% python3 -q
>>> import numpy as np
>>> np.set_printoptions(precision=2, suppress=True, linewidth=140, floatmode="fixed")
>>> data = np.array([[0, 0, 0, 0, 1, 0, 0, 0],
...     [0, 0, 0, 1, 0, 1, 0, 0],
...     [0, 0, 0, 0, 0, 0, 1, 0],
...     [0, 1, 0, 0, 0, 1, 0, 0],
...     [1, 0, 0, 0, 0, 0, 0, 0],
...     [0, 1, 0, 1, 0, 0, 0, 0],
...     [0, 0, 1, 0, 0, 0, 0, 0],
...     [0, 0, 0, 0, 0, 0, 0, 0]])
>>> # looks like rank 7
>>> Uu, sigma, Vh = np.linalg.svd(data)
>>> sigma
array([2.00, 1.00, 1.00, 1.00, 1.00, 1.00, 1.00, 0.00])
>>> A2 = Uu[:, :7] @ np.diag(sigma[:7]) @ Vh[:7]
>>> print(np.linalg.matrix_rank(A2))
7
>>> np.linalg.matrix_rank(data, rtol=0.05)
np.int64(7)
>>> Uu, sigma, Vh = np.linalg.svd(data)
>>> V = Vh[:(sigma > 1e-8).sum()]
>>> rng = np.random.default_rng(83)
>>> x = data[5] + -1 * data[6] + rng.integers(2) * np.eye(8)[1]
>>> x
array([ 0.00,  2.00, -1.00,  1.00,  0.00,  0.00,  0.00,  0.00])
>>> np.allclose(V.T @ V @ x, x)
True
>>> np.diag(V.T @ V)
array([1.00, 1.00, 1.00, 1.00, 1.00, 1.00, 1.00, 0.00])
>>> ev, V = np.linalg.eigh(data)
>>> x = np.array([0, 2, 0, -2, 1, 1, 0, 2])
>>> round(float(x @ data @ x / (x @ x)), 2), round(ev[0], 2), np.round(ev[-1], 2)
(-0.57, np.float64(-1.0), np.float64(2.0))
>>> np.round(V * np.abs(ev) @ V.T, 2) + 0
array([[1.00, 0.00, 0.00, 0.00, 0.00, 0.00, 0.00, 0.00],
       [0.00, 1.33, 0.00, 0.33, 0.00, 0.33, 0.00, 0.00],
       [0.00, 0.00, 1.00, 0.00, 0.00, 0.00, 0.00, 0.00],
       [0.00, 0.33, 0.00, 1.33, 0.00, 0.33, 0.00, 0.00],
       [0.00, 0.00, 0.00, 0.00, 1.00, 0.00, 0.00, 0.00],
       [0.00, 0.33, 0.00, 0.33, 0.00, 1.33, 0.00, 0.00],
       [0.00, 0.00, 0.00, 0.00, 0.00, 0.00, 1.00, 0.00],
       [0.00, 0.00, 0.00, 0.00, 0.00, 0.00, 0.00, 0.00]])
>>> r = np.linalg.matrix_rank(data)
>>> r
np.int64(7)
>>> null = np.linalg.svd(data)[2][r:].T
>>> print(np.linalg.matrix_rank(data.T @ data), np.linalg.matrix_rank(data @ data.T))
7 7
>>> [int(np.linalg.matrix_rank(data[:i])) for i in range(1, len(data) + 1)]
[1, 2, 3, 4, 5, 6, 7, 7]
>>> mat = np.load("out1.npy")
>>> mat
array([[-1.90,  1.00, -1.00,  0.00],
       [-2.00, -1.90, -2.00,  0.00],
       [ 1.00,  0.00,  2.10, -1.00],
       [-2.00,  1.00, -1.00,  0.10]])
>>> lab = rng.permutation(4)
>>> lab
array([2, 0, 1, 3])
>>> A2 = mat[lab][:, lab]
>>> np.allclose(A2, mat)
False
>>> print(round(float(np.linalg.det(A2)), 2), np.round(np.linalg.det(mat[lab]), 2))
1.18 1.18
>>> np.sort(np.abs(np.linalg.eigvals(A2)))
array([0.10, 2.10, 2.37, 2.37])
>>> np.linalg.cond(mat) > 100
np.False_
>>> round(np.log10(np.linalg.cond(mat)))
2
>>> lab = rng.permutation(4)
>>> A2 = mat[:, lab] * rng.choice([-1, 1], 4)
>>> A2
array([[ 1.00, -1.00, -0.00,  1.90],
       [ 2.00,  1.90, -0.00,  2.00],
       [-2.10, -0.00,  1.00, -1.00],
       [ 1.00, -1.00, -0.10,  2.00]])
>>> Uu, _, Vh = np.linalg.svd(mat.T @ A2)
>>> lab
array([2, 1, 3, 0])
>>> Uu, sigma, Vh = np.linalg.svd(mat)
>>> print(np.argmax(sigma[:-1] / (sigma[1:] + 1e-6)) + 1)
3
>>> A2 = Uu[:, :3] @ np.diag(sigma[:3]) @ Vh[:3]
>>> np.linalg.matrix_rank(A2)
np.int64(3)
>>> round(np.linalg.norm(mat - A2, 2), 2), np.round(sigma[3], 2)
(np.float64(0.08), np.float64(0.08))
>>> w1 = np.array([[1, 2, 1], [2, 1, 2], [2, 1, 0], [0, 0, 0]])
>>> c = np.array([-2, -2, 2])
>>> H = np.maximum(mat @ w1 + c, 0)
>>> (H > 0).mean(axis=0)
array([0.25, 0.25, 0.75])
>>> W2 = np.array([[0, 0], [0, 0], [1, 1]])
>>> print(H @ W2)
[[2.10 2.10]
 [0.00 0.00]
 [3.00 3.00]
 [2.00 2.00]]
>>> (H @ W2).round(6).argmax(axis=1)
array([0, 0, 0, 0])
>>> m1 = np.load("test14.npy")
>>> m1
array([[ 2.00,  1.00, -3.00,  1.00,  0.00,  1.00],
       [-1.00, -4.00, -1.00,  1.00,  0.00,  0.00],
       [-1.00,  5.00,  5.00,  1.00,  1.00,  1.00],
       [ 0.00,  0.00,  0.00,  2.00,  0.00,  2.00],
       [ 0.00,  0.00,  0.00,  1.00,  2.00,  2.00],
       [ 0.00,  0.00,  0.00,  0.00,  0.00,  0.00]])
>>> r = np.linalg.matrix_rank(m1)
>>> r
np.int64(5)
>>> null = np.linalg.svd(m1)[2][r:].T
>>> print([int(np.linalg.matrix_rank(m1[:i])) for i in range(1, len(m1) + 1)])
[1, 2, 3, 4, 5, 5]
>>> np.allclose(m1 @ null, 0)
True
>>> np.linalg.matrix_rank(m1.T @ m1), np.linalg.matrix_rank(m1 @ m1.T)
(np.int64(5), np.int64(5))
>>> null[:, 0] / null[np.abs(null[:, 0]).round(6).argmax(), 0]
array([ 1.00, -0.36,  0.55,  0.11,  0.06, -0.11])
>>> np.all(np.linalg.eigvalsh(data) > 0)
np.False_
>>> J = np.array([[5, 4, -3, -5, -1], [4, -3, 5, 0, -2], [5, 3, -3, 0, 2]]) * (rng.random((3, 5)) < 0.3)
>>> J
array([[0, 0, 0, 0, 0],
       [0, 0, 0, 0, 0],
       [0, 0, 0, 0, 2]])
>>> # rows 0 and 1 are equal
>>> Uu, sigma, Vh = np.linalg.svd(J)
>>> V = Vh[:(sigma > 1e-8).sum()]
>>> x = J[0] + 3 * J[1] + rng.integers(2) * np.eye(5)[1]
>>> x
array([0.00, 1.00, 0.00, 0.00, 0.00])
>>> np.linalg.matrix_rank(np.vstack([J, x]))
np.int64(2)
>>> print(np.diag(V.T @ V))
[0.00 0.00 0.00 0.00 1.00]
>>> np.round(np.linalg.norm(x - V.T @ V @ x), 2)
np.float64(1.0)
>>> print(V.T @ V)
[[0.00 0.00 0.00 0.00 0.00]
 [0.00 0.00 0.00 0.00 0.00]
 [0.00 0.00 0.00 0.00 0.00]
 [0.00 0.00 0.00 0.00 0.00]
 [0.00 0.00 0.00 0.00 1.00]]
>>> np.allclose(V.T @ V @ x, x)
False
>>> w1 = np.array([[-1, -5], [-5, 2], [-5, -3], [2, -3], [3, -1]])
>>> c = np.array([0, -1])
>>> H = np.maximum(J @ w1 + c, 0)
>>> np.linalg.matrix_rank(H)
np.int64(1)
>>> (H > 0).mean(axis=0)
array([0.33, 0.00])
>>> W2 = np.array([[8, 4], [2, 7]])
>>> w1 @ W2
array([[-18, -39],
       [-36,  -6],
       [-46, -41],
       [ 10, -13],
       [ 22,   5]])
>>> r = np.linalg.matrix_rank(J)
>>> print(r)
1
>>> null = np.linalg.svd(J)[2][r:].T
>>> np.linalg.matrix_rank(J.T @ J), np.linalg.matrix_rank(J @ J.T)
(np.int64(1), np.int64(1))
>>> gram = J.T @ J
>>> np.trace(gram), (J ** 2).sum()
(np.int64(4), np.int64(4))
>>> print(gram)
[[0 0 0 0 0]
 [0 0 0 0 0]
 [0 0 0 0 0]
 [0 0 0 0 0]
 [0 0 0 0 4]]
>>> A = np.loadtxt("case6.csv", delimiter=",")
>>> A
array([[ 1.00,  2.00,  0.00,  1.00,  1.00,  0.00,  0.00,  2.00,  0.00,  0.00],
       [ 2.00,  4.00,  0.00,  2.00,  2.00,  0.00,  0.00,  4.00,  0.00,  0.00],
       [ 0.00,  0.00,  0.00,  0.00,  0.00,  0.00,  0.00,  0.00,  0.00,  0.00],
       [-1.00, -2.00,  0.00, -1.00, -1.00,  0.00,  0.00, -2.00,  0.00,  0.00],
       [ 0.00,  0.00,  0.00,  0.00,  0.00,  0.00,  0.00,  0.00,  0.00,  0.00],
       [-1.00, -2.00,  0.00, -1.00, -1.00,  0.00,  0.00, -2.00,  0.00,  0.00]])
>>> Uu, sigma, Vh = np.linalg.svd(A, full_matrices=False)
>>> np.abs(Vh[0])
array([0.30, 0.60, 0.00, 0.30, 0.30, 0.00, 0.00, 0.60, 0.00, 0.00])
>>> np.allclose(Uu * sigma @ Vh, A)
True
>>> np.round(Uu.T @ Uu, 2) + 0
array([[1.00, 0.00, 0.00, 0.00, 0.00, 0.00],
       [0.00, 1.00, 0.00, 0.00, 0.00, 0.00],
       [0.00, 0.00, 1.00, 0.00, 0.00, 0.00],
       [0.00, 0.00, 0.00, 1.00, 0.00, 0.00],
       [0.00, 0.00, 0.00, 0.00, 1.00, 0.00],
       [0.00, 0.00, 0.00, 0.00, 0.00, 1.00]])
